$ ipython --no-banner

In [1]: import numpy as np

In [2]: np.set_printoptions(suppress=True, linewidth=140)

In [3]: def tidy(a):
   ...:     return np.round(a, 2) + 0
   ...: 

In [4]: mat = np.load("w.npy")

In [5]: mat
Out[5]: 
array([[-26.03, -16.  ,  -8.07],
       [ 16.01,  16.01,   7.92],
       [-32.02, -14.  ,  -7.01]])

In [6]: rng = np.random.default_rng(60584)

In [7]: out = mat + rng.integers(-2, 3, (3, 2)) @ rng.integers(-2, 3, (2, 3))

In [8]: tidy(out)
Out[8]: 
array([[-26.03, -18.  , -11.07],
       [ 14.01,  16.01,   9.92],
       [-32.02, -14.  ,  -7.01]])

In [9]: np.abs(out - mat).sum(axis=1)
Out[9]: array([5., 4., 0.])

In [10]: out - mat
Out[10]: 
array([[ 0., -2., -3.],
       [-2.,  0.,  2.],
       [ 0.,  0.,  0.]])

In [11]: np.linalg.matrix_rank(out - mat, tol=1e-8)
Out[11]: np.int64(2)

In [12]: tidy(np.linalg.svd(out - mat, compute_uv=False))
Out[12]: array([4.12, 2.  , 0.  ])

In [13]: W0 = np.load("block13.npy")

In [14]: W0
Out[14]: 
array([[ 0, -1,  0,  0,  0,  0],
       [ 2, -1,  0,  0,  0,  0],
       [ 0, -1,  0,  0,  0,  0],
       [ 0,  0,  0, -1,  0,  0],
       [ 0,  0,  2, -1,  0,  0],
       [ 0,  0,  0, -1,  0,  0],
       [ 0,  0,  0,  0,  0, -1],
       [ 0,  0,  0,  0,  2, -1],
       [ 0,  0,  0,  0,  0, -1]])

In [15]: # row 2 repeats row 0

In [16]: q, V = np.linalg.qr(W0[:, :2])[0], np.linalg.qr(W0[:, 2:])[0]

In [17]: sig = np.linalg.svd(q.T @ V, compute_uv=False)

In [18]: tidy(np.linalg.norm(q @ q.T - V @ V.T, 2))
Out[18]: np.float64(1.0)

In [19]: Uu, sig, Vh = np.linalg.svd(W0, full_matrices=False)

In [20]: Uu.shape, sig.shape, Vh.shape
Out[20]: ((9, 6), (6,), (6, 6))

In [21]: np.allclose(Uu * sig @ Vh, W0)
Out[21]: True

In [22]: tidy(sig / sig[0])
Out[22]: array([1.  , 1.  , 1.  , 0.51, 0.51, 0.51])

In [23]: tidy(np.sqrt((sig ** 2).sum())), tidy(np.linalg.norm(W0))
Out[23]: (np.float64(4.58), np.float64(4.58))

In [24]: tidy(sig)
Out[24]: array([2.36, 2.36, 2.36, 1.2 , 1.2 , 1.2 ])

In [25]: feats = np.load("mat.npy")

In [26]: tidy(feats)
Out[26]: 
array([[0.73, 0.39, 0.22],
       [0.39, 0.21, 0.11],
       [0.22, 0.11, 0.06]])

In [27]: f = np.array([3, 4, 1])

In [28]: np.cross(W0[8, :3], W0[2, :3])
Out[28]: array([0, 0, 0])

In [29]: np.convolve(W0[8], f)
Out[29]: array([ 0,  0,  0,  0,  0, -3, -4, -1])

In [30]: q, _ = np.linalg.qr(np.array([[1.6, -2.0, 0.8], [-0.5, -1.5, -0.8], [2.3, 2.0, -2.6]]))

In [31]: A = q[:, :3]

In [32]: tidy(A)
Out[32]: 
array([[-0.56, -0.78, -0.28],
       [ 0.18, -0.44,  0.88],
       [-0.81,  0.45,  0.38]])

In [33]: out = np.array([[-1, -3, -3], [3, -3, -3]])

In [34]: cent = np.kron(out, A)

In [35]: tidy(cent)
Out[35]: 
array([[ 0.56,  0.78,  0.28,  1.69,  2.34,  0.83,  1.69,  2.34,  0.83],
       [-0.18,  0.44, -0.88, -0.53,  1.32, -2.64, -0.53,  1.32, -2.64],
       [ 0.81, -0.45, -0.38,  2.42, -1.34, -1.15,  2.42, -1.34, -1.15],
       [-1.69, -2.34, -0.83,  1.69,  2.34,  0.83,  1.69,  2.34,  0.83],
       [ 0.53, -1.32,  2.64, -0.53,  1.32, -2.64, -0.53,  1.32, -2.64],
       [-2.42,  1.34,  1.15,  2.42, -1.34, -1.15,  2.42, -1.34, -1.15]])

In [36]: cent.shape
Out[36]: (6, 9)

In [37]: out = A / np.sqrt((A ** 2).mean(axis=1, keepdims=True))

In [38]: tidy(out[2])
Out[38]: array([-1.4 ,  0.77,  0.67])

In [39]: np.linalg.matrix_rank(out) == np.linalg.matrix_rank(A)
Out[39]: np.True_

In [40]: np.linalg.matrix_rank(A - A.mean(axis=1, keepdims=True))
Out[40]: np.int64(2)

In [41]: tidy(np.linalg.norm(out, axis=1))
Out[41]: array([1.73, 1.73, 1.73])

In [42]: tidy(np.linalg.svd(A, compute_uv=False))
Out[42]: array([1., 1., 1.])

In [43]: tidy(A @ A.T)
Out[43]: 
array([[1., 0., 0.],
       [0., 1., 0.],
       [0., 0., 1.]])

In [44]: K = np.load("sample17.npy")

In [45]: K
Out[45]: 
array([[ 2,  3],
       [ 3, -6]])

In [46]: vals, V = np.linalg.eigh(K)

In [47]: tidy(V @ np.diag(vals) @ V.T)
Out[47]: 
array([[ 2.,  3.],
       [ 3., -6.]])

In [48]: vals.sum(), np.trace(K)
Out[48]: (np.float64(-4.0), np.int64(-4))

In [49]: tidy(np.linalg.eigvalsh(K + 3 * np.eye(2)))
Out[49]: array([-4.,  6.])

In [50]: tidy(np.abs(V[:, -1]))
Out[50]: array([0.95, 0.32])
